$ ipython --no-banner

In [1]: import numpy as np

In [2]: import numpy.linalg as la

In [3]: np.set_printoptions(precision=2, suppress=True, linewidth=200)

In [4]: rd = lambda a: np.round(a, 2) + 0

In [5]: M = np.load("run10.npy")

In [6]: M
Out[6]: 
array([[ 1.1 , -1.2 , -3.52, -0.3 , -0.2 ],
       [-0.4 , -1.8 , -5.31,  0.6 ,  1.1 ],
       [-0.5 , -0.1 , -0.28, -1.7 ,  0.8 ],
       [-0.8 , -0.1 , -0.2 , -2.1 , -0.5 ],
       [ 1.2 , -1.  , -2.94,  0.8 , -1.  ],
       [-1.8 ,  1.2 ,  3.69, -1.2 , -0.3 ],
       [-0.9 ,  0.2 ,  0.56, -1.2 , -2.1 ],
       [ 1.  , -0.1 , -0.27,  0.  ,  1.3 ],
       [ 0.4 , -1.3 , -4.06, -1.7 ,  0.8 ],
       [ 0.3 , -0.5 , -1.46,  0.1 ,  0.9 ],
       [-1.7 , -0.8 , -2.33, -2.5 , -0.4 ],
       [ 0.3 , -0.3 , -1.04,  0.1 ,  1.1 ],
       [-0.2 , -0.4 , -1.31,  1.2 ,  1.7 ],
       [-0.6 ,  0.6 ,  1.74, -1.  ,  0.3 ],
       [-0.1 ,  0.3 ,  0.94,  1.2 , -0.4 ],
       [-0.8 ,  1.3 ,  3.81, -0.5 , -0.2 ],
       [-0.7 ,  0.5 ,  1.42,  1.4 , -1.3 ]])

In [7]: def softmax(z):
   ...:     e = np.exp(z - z.max(axis=-1, keepdims=True))
   ...:     return e / e.sum(axis=-1, keepdims=True)
   ...: 

In [8]: rd(softmax(10 * M[11]))
Out[8]: array([0., 0., 0., 0., 1.])

In [9]: print(rd(softmax(M[11])))
[0.21 0.11 0.05 0.17 0.46]

In [10]: rd(softmax(M[11] + -1))
Out[10]: array([0.21, 0.11, 0.05, 0.17, 0.46])

In [11]: att = M @ M.T / np.sqrt(5)

In [12]: softmax(att).round(6).argmax(axis=1)
Out[12]: array([ 1,  1, 10, 10,  1,  5,  6,  7,  1,  1, 10,  1,  1,  5, 16,  5, 16])

In [13]: data = np.load("sample1.npy")

In [14]: data
Out[14]: 
array([[ 5.95, -2.9 , -8.13,  2.12, -8.01,  0.9 ],
       [ 5.93, -3.19, -7.97,  2.06, -8.07,  0.87],
       [ 5.99, -2.9 , -8.14,  1.91, -7.92,  1.09],
       [ 5.96, -2.89, -8.12,  2.05, -8.02,  1.09],
       [ 6.03, -2.86, -8.05,  1.92, -7.89,  1.1 ],
       [ 5.98, -2.89, -8.07,  1.95, -8.15,  1.  ],
       [ 5.89, -3.18, -7.94,  2.07, -8.08,  1.01],
       [ 6.07, -2.87, -8.11,  1.96, -8.19,  1.07],
       [ 5.98, -2.98, -8.09,  1.98, -7.92,  1.09],
       [ 5.95, -3.18, -8.06,  1.95, -7.93,  0.9 ],
       [ 6.02, -3.  , -8.05,  2.02, -8.03,  0.95],
       [ 6.97, -0.97, -5.88, -2.2 , -0.07, -3.98],
       [ 7.13, -1.13, -6.27, -1.89,  0.08, -3.97],
       [ 7.01, -0.7 , -6.02, -2.16,  0.02, -4.01],
       [ 7.05, -0.91, -5.98, -1.99, -0.08, -4.09],
       [ 6.98, -0.98, -5.95, -1.91,  0.09, -3.98],
       [ 6.99, -1.05, -5.94, -2.08, -0.04, -4.  ],
       [ 7.07, -1.08, -6.07, -2.12,  0.01, -3.85],
       [ 6.92, -1.05, -5.83, -2.07,  0.06, -3.99],
       [ 7.01, -0.95, -5.99, -2.08, -0.24, -3.87],
       [ 7.02, -0.92, -5.91, -2.02,  0.05, -4.19],
       [ 6.8 , -0.92, -6.13, -2.12,  0.11, -3.76]])

In [15]: other = np.c_[data[:, :4] @ np.array([[-1, -1, -2, 1], [0, -1, 2, 0], [2, 0, 0, -1], [-1, 1, -2, 1]]), np.array([2, -1, 1, 2, 0, 0, 1, 0, 1, 0, 1, -2, -1, -1, 1, -1, 1, 2, 0, 2, -2, 1])]

In [16]: rd(other)
Out[16]: 
array([[-24.33,  -0.93, -21.94,  16.2 ,   2.  ],
       [-23.93,  -0.68, -22.36,  15.96,  -1.  ],
       [-24.18,  -1.18, -21.6 ,  16.04,   1.  ],
       [-24.25,  -1.02, -21.8 ,  16.13,   2.  ],
       [-24.05,  -1.25, -21.62,  16.  ,   0.  ],
       [-24.07,  -1.14, -21.64,  16.  ,   0.  ],
       [-23.84,  -0.64, -22.28,  15.9 ,   1.  ],
       [-24.25,  -1.24, -21.8 ,  16.14,   0.  ],
       [-24.14,  -1.02, -21.88,  16.05,   1.  ],
       [-24.02,  -0.82, -22.16,  15.96,   0.  ],
       [-24.14,  -1.  , -22.08,  16.09,   1.  ],
       [-16.53,  -8.2 , -11.48,  10.65,  -2.  ],
       [-17.78,  -7.89, -12.74,  11.51,  -1.  ],
       [-16.89,  -8.47, -11.1 ,  10.87,  -1.  ],
       [-17.02,  -8.13, -11.94,  11.04,   1.  ],
       [-16.97,  -7.91, -12.1 ,  11.02,  -1.  ],
       [-16.79,  -8.02, -11.92,  10.85,   1.  ],
       [-17.09,  -8.11, -12.06,  11.02,   2.  ],
       [-16.51,  -7.94, -11.8 ,  10.68,   0.  ],
       [-16.91,  -8.14, -11.76,  10.92,   2.  ],
       [-16.82,  -8.12, -11.84,  10.91,  -2.  ],
       [-16.94,  -8.  , -11.2 ,  10.81,   1.  ]])

In [17]: rd(la.norm(other - data @ la.lstsq(data, other)[0], axis=0))
Out[17]: array([0.  , 0.  , 0.  , 0.  , 5.22])

In [18]: la.matrix_rank(np.c_[data, other])
Out[18]: np.int64(7)

In [19]: rd(la.norm(la.qr(data)[0].T @ other, axis=0) ** 2 / ((other ** 2).sum(axis=0) + 1e-12))
Out[19]: array([1.  , 1.  , 1.  , 1.  , 0.22])

In [20]: la.matrix_rank(other)
Out[20]: np.int64(5)

In [21]: rd(la.lstsq(data, other[:, 0])[0])
Out[21]: array([-1.,  0.,  2., -1.,  0.,  0.])

In [22]: u = np.array([-3, -2, 3, 1, 3, 1, -1, -2])

In [23]: rng = np.random.default_rng(9307)

In [24]: arr = np.outer(rng.normal(size=36), u) + 0.3 * rng.normal(size=(36, 8))

In [25]: rd(arr)
Out[25]: 
array([[-0.62, -0.09,  0.22, -0.23,  0.02,  0.2 , -0.3 , -0.22],
       [ 0.21,  0.19, -0.14,  0.44, -0.23,  0.01,  0.29,  0.09],
       [ 0.83,  1.3 , -0.38,  0.06, -0.57, -0.4 , -0.05,  0.68],
       [-2.89, -1.74,  3.21,  0.92,  3.26,  1.2 , -0.79, -1.87],
       [ 4.68,  3.  , -4.8 , -1.82, -5.04, -1.81,  2.02,  3.2 ],
       [-3.95, -2.27,  3.64,  1.52,  3.8 ,  1.12, -1.4 , -2.24],
       [ 2.2 ,  1.06, -1.85, -0.72, -2.2 , -0.68,  0.88,  1.46],
       [-0.57,  0.05,  0.48,  0.04, -0.06,  0.  , -0.43, -0.24],
       [-0.86, -0.36,  0.96,  0.37,  1.25,  0.17, -0.12, -0.55],
       [-1.12, -0.83,  1.22,  0.42,  1.43,  0.04, -0.69, -0.93],
       [ 0.21,  0.45, -0.61, -0.52, -0.26,  0.09,  0.29, -0.41],
       [-0.4 , -0.65,  0.88, -0.13,  0.72,  0.03, -0.24, -0.38],
       [ 0.95,  0.62, -1.3 , -0.57, -0.94,  0.34, -0.11,  0.29],
       [-0.73, -0.24,  0.53,  0.26,  0.38,  0.07, -0.41, -0.48],
       [ 1.46,  1.23, -1.1 , -0.88, -1.81, -0.52,  0.45,  1.16],
       [ 2.86,  2.  , -3.09, -1.09, -3.59, -1.31,  0.98,  2.29],
       [ 0.87,  0.42, -0.74, -0.28, -0.65,  0.09,  0.28,  0.89],
       [ 0.42,  0.13, -0.72,  0.12, -0.46, -0.66,  0.37,  0.69],
       [-6.56, -3.84,  6.83,  2.39,  6.62,  2.28, -2.49, -4.53],
       [ 2.91,  1.49, -2.28, -0.73, -2.01, -0.8 ,  0.7 ,  1.95],
       [-6.13, -4.14,  6.11,  1.55,  6.15,  1.53, -1.72, -4.02],
       [ 0.78,  0.65, -1.81, -0.7 , -0.94, -0.73,  0.18,  1.01],
       [ 2.4 ,  1.22, -2.05, -0.93, -2.07, -0.56,  0.75,  1.61],
       [ 2.26,  1.61, -2.55, -0.84, -2.54, -1.07,  1.14,  2.34],
       [ 0.55,  0.25, -1.07, -0.1 , -0.96, -0.53,  0.82,  0.71],
       [-1.69, -0.9 ,  1.67,  0.42,  1.6 ,  0.92, -0.36, -1.02],
       [-3.3 , -2.37,  3.69,  0.67,  3.3 ,  1.52, -1.19, -2.19],
       [ 3.54,  2.89, -4.55, -1.42, -4.84, -1.48,  1.55,  2.82],
       [-0.78, -0.3 ,  0.45,  0.28,  0.75,  0.43, -0.53, -0.96],
       [-4.99, -2.91,  4.97,  1.6 ,  5.79,  3.03, -2.5 , -3.47],
       [-1.02, -0.58,  0.46, -0.12,  0.44,  0.15, -0.24, -0.49],
       [-0.39, -0.43,  0.19,  0.3 ,  0.61, -0.03, -0.32,  0.18],
       [-3.5 , -2.26,  3.11,  0.84,  2.72,  1.17, -1.09, -1.93],
       [-0.49, -0.13,  0.04,  0.34,  0.26,  0.58,  0.45, -0.6 ],
       [ 6.87,  4.28, -6.79, -2.17, -6.89, -1.97,  2.09,  4.13],
       [ 3.23,  1.46, -3.42, -0.58, -2.78, -0.91,  0.84,  1.84]])

In [26]: z = arr[:, 1] > np.median(arr[:, 1])

In [27]: u = arr[z].mean(axis=0) - arr[~z].mean(axis=0)

In [28]: np.argsort(-np.abs(u).round(6), kind="stable")
Out[28]: array([2, 4, 0, 7, 1, 6, 5, 3])

In [29]: Uu, s, Vt = la.svd(arr)

In [30]: rd(s)
Out[30]: array([35.28,  2.35,  1.93,  1.6 ,  1.54,  1.44,  1.27,  1.04])

In [31]: print(np.argmax(s[:-1] / (s[1:] + 1e-6)) + 1)
1

In [32]: other = Uu[:, :1] @ np.diag(s[:1]) @ Vt[:1]

In [33]: rd(la.norm(arr - other, 2)), rd(s[1])
Out[33]: (np.float64(2.35), np.float64(2.35))

In [34]: la.matrix_rank(arr, rtol=0.05)
Out[34]: np.int64(3)

In [35]: vec = np.array([-4, 1, 2, 4, 4, 5, 4, 2])

In [36]: rhs = arr @ vec

In [37]: coef, lr = np.zeros(8), 1 / la.norm(arr, 2) ** 2

In [38]: for i in range(25):
    ...:     coef -= lr * arr.T @ (arr @ coef - rhs)
    ...:     if i % 5 == 0: print(i, round(la.norm(arr @ coef - rhs), 2))
    ...: 
0 11.45
5 11.36
10 11.28
15 11.19
20 11.11

In [39]: rd(coef)
Out[39]: array([-2.29, -1.35,  2.32,  0.9 ,  2.44,  0.98, -0.67, -1.43])

In [40]: rd(la.cond(arr))
Out[40]: np.float64(33.96)

In [41]: Xc = arr - arr.mean(axis=0)

In [42]: Uu, s, Vt = la.svd(Xc, full_matrices=False)

In [43]: print(rd(np.abs(Vt[-1])))
[0.25 0.52 0.18 0.44 0.58 0.07 0.32 0.09]

In [44]: la.matrix_rank(Xc)
Out[44]: np.int64(8)

In [45]: rd((s ** 2).sum() ** 2 / (s ** 4).sum())
Out[45]: np.float64(1.03)

In [46]: rd(Xc.mean(axis=0))
Out[46]: array([0., 0., 0., 0., 0., 0., 0., 0.])

In [47]: rd(s ** 2 / (s ** 2).sum())
Out[47]: array([0.99, 0.  , 0.  , 0.  , 0.  , 0.  , 0.  , 0.  ])

In [48]: print(np.abs(Vt[0]).argmax())
4

In [49]: rd(Vt[0] * np.sign(Vt[0, np.abs(Vt[0]).argmax()]))
Out[49]: array([-0.48, -0.3 ,  0.49,  0.16,  0.5 ,  0.17, -0.17, -0.32])

In [50]: (np.sign(Uu[:, 0]) == np.sign(Uu[0, 0])).astype(int)
Out[50]: array([1, 0, 0, 1, 0, 1, 0, 1, 1, 1, 0, 1, 0, 1, 0, 0, 0, 0, 1, 0, 1, 0, 0, 0, 0, 1, 1, 0, 1, 1, 1, 1, 1, 1, 0, 0])

In [51]: J = np.load("a.npy")

In [52]: J
Out[52]: 
array([[-3,  0,  0, -6, -9],
       [-3,  0,  0, -6, -9],
       [ 3,  0,  0,  6,  9],
       [-3,  0,  0, -6, -9],
       [-1,  0,  0, -2, -3]])

In [53]: print(np.argsort(-la.norm(J, axis=0).round(6), kind="stable")[:3])
[4 3 0]

In [54]: rd(la.norm(J, 2) / la.norm(J))
Out[54]: np.float64(1.0)

In [55]: la.matrix_rank(J, rtol=0.1)
Out[55]: np.int64(1)

In [56]: F = (rng.random((9, 9)) < 0.3) + np.eye(9)

In [57]: F /= F.sum(axis=1, keepdims=True)

In [58]: rd(F)
Out[58]: 
array([[0.5 , 0.  , 0.  , 0.  , 0.  , 0.  , 0.  , 0.  , 0.5 ],
       [0.33, 0.33, 0.  , 0.  , 0.  , 0.  , 0.  , 0.  , 0.33],
       [0.  , 0.25, 0.25, 0.  , 0.25, 0.  , 0.25, 0.  , 0.  ],
       [0.  , 0.  , 0.  , 0.5 , 0.5 , 0.  , 0.  , 0.  , 0.  ],
       [0.25, 0.  , 0.  , 0.  , 0.5 , 0.  , 0.  , 0.  , 0.25],
       [0.25, 0.  , 0.  , 0.  , 0.  , 0.25, 0.25, 0.25, 0.  ],
       [0.  , 0.  , 0.  , 0.  , 0.25, 0.25, 0.25, 0.  , 0.25],
       [0.2 , 0.2 , 0.  , 0.  , 0.2 , 0.  , 0.  , 0.4 , 0.  ],
       [0.  , 0.  , 0.  , 0.  , 0.  , 0.  , 0.  , 0.33, 0.67]])

In [59]: Uu, s, Vt = la.svd(F)

In [60]: V = Vt[:(s > 1e-8).sum()]

In [61]: vec = F[5] + -2 * F[2] + rng.integers(2) * np.eye(9)[8]

In [62]: vec
Out[62]: array([ 0.25, -0.5 , -0.5 ,  0.  , -0.5 ,  0.25, -0.25,  0.25,  1.  ])

In [63]: rd(la.norm(vec - V.T @ V @ vec))
Out[63]: np.float64(0.0)

In [64]: rd(V.T @ V)
Out[64]: 
array([[ 1.  ,  0.  ,  0.  ,  0.  ,  0.  ,  0.  ,  0.  ,  0.  ,  0.  ],
       [ 0.  ,  1.  ,  0.  ,  0.  ,  0.  ,  0.  ,  0.  ,  0.  ,  0.  ],
       [ 0.  ,  0.  ,  0.67,  0.  ,  0.  , -0.33,  0.33,  0.  ,  0.  ],
       [ 0.  ,  0.  ,  0.  ,  1.  ,  0.  ,  0.  ,  0.  ,  0.  ,  0.  ],
       [ 0.  ,  0.  ,  0.  ,  0.  ,  1.  ,  0.  ,  0.  ,  0.  ,  0.  ],
       [ 0.  ,  0.  , -0.33,  0.  ,  0.  ,  0.67,  0.33,  0.  ,  0.  ],
       [ 0.  ,  0.  ,  0.33,  0.  ,  0.  ,  0.33,  0.67,  0.  ,  0.  ],
       [ 0.  ,  0.  ,  0.  ,  0.  ,  0.  ,  0.  ,  0.  ,  1.  ,  0.  ],
       [ 0.  ,  0.  ,  0.  ,  0.  ,  0.  ,  0.  ,  0.  ,  0.  ,  1.  ]])

In [65]: print(rd(np.diag(V.T @ V)))
[1.   1.   0.67 1.   1.   0.67 0.67 1.   1.  ]

In [66]: rank = la.matrix_rank(F)

In [67]: print(rank)
8

In [68]: null = la.svd(F)[2][rank:].T

In [69]: print(np.allclose(F @ null, 0))
True

In [70]: [int(la.matrix_rank(np.delete(F, i, axis=0))) for i in range(9)]
Out[70]: [8, 8, 7, 7, 8, 8, 8, 8, 8]

In [71]: la.lstsq(F[:-1].T, F[-1])[2]
Out[71]: np.int32(8)

In [72]: rd(np.trace(la.pinv(F) @ F))
Out[72]: np.float64(8.0)

In [73]: K = np.array([[-8, 10, 0, 12, -15, 0],
    ...:     [-6, 10, -8, 9, -15, 12],
    ...:     [-8, -8, 4, 12, 12, -6],
    ...:     [4, -5, 0, -12, 15, 0],
    ...:     [3, -5, 4, -9, 15, -12],
    ...:     [4, 4, -2, -12, -12, 6]])

In [74]: z = rng.permutation(6)

In [75]: other = K[:, z] * rng.choice([-1, 1], 6)

In [76]: other
Out[76]: 
array([[ 10,   0,   0,  15,  12,  -8],
       [ 10, -12,  -8,  15,   9,  -6],
       [ -8,   6,   4, -12,  12,  -8],
       [ -5,   0,   0, -15, -12,   4],
       [ -5,  12,   4, -15,  -9,   3],
       [  4,  -6,  -2,  12, -12,   4]])

In [77]: Uu, _, Vt = la.svd(K.T @ other)

In [78]: rd(la.lstsq(K, other)[0])
Out[78]: 
array([[ 0.,  0.,  0.,  0.,  0.,  1.],
       [ 1.,  0.,  0.,  0.,  0.,  0.],
       [ 0.,  0.,  1.,  0.,  0.,  0.],
       [ 0.,  0.,  0.,  0.,  1.,  0.],
       [ 0.,  0.,  0., -1.,  0.,  0.],
       [ 0., -1.,  0.,  0.,  0.,  0.]])

In [79]: rd(Uu @ Vt)
Out[79]: 
array([[ 0.,  0.,  0.,  0.,  0.,  1.],
       [ 1.,  0.,  0.,  0.,  0.,  0.],
       [ 0.,  0.,  1.,  0.,  0.,  0.],
       [ 0.,  0.,  0.,  0.,  1.,  0.],
       [ 0.,  0.,  0., -1.,  0.,  0.],
       [ 0., -1.,  0.,  0.,  0.,  0.]])
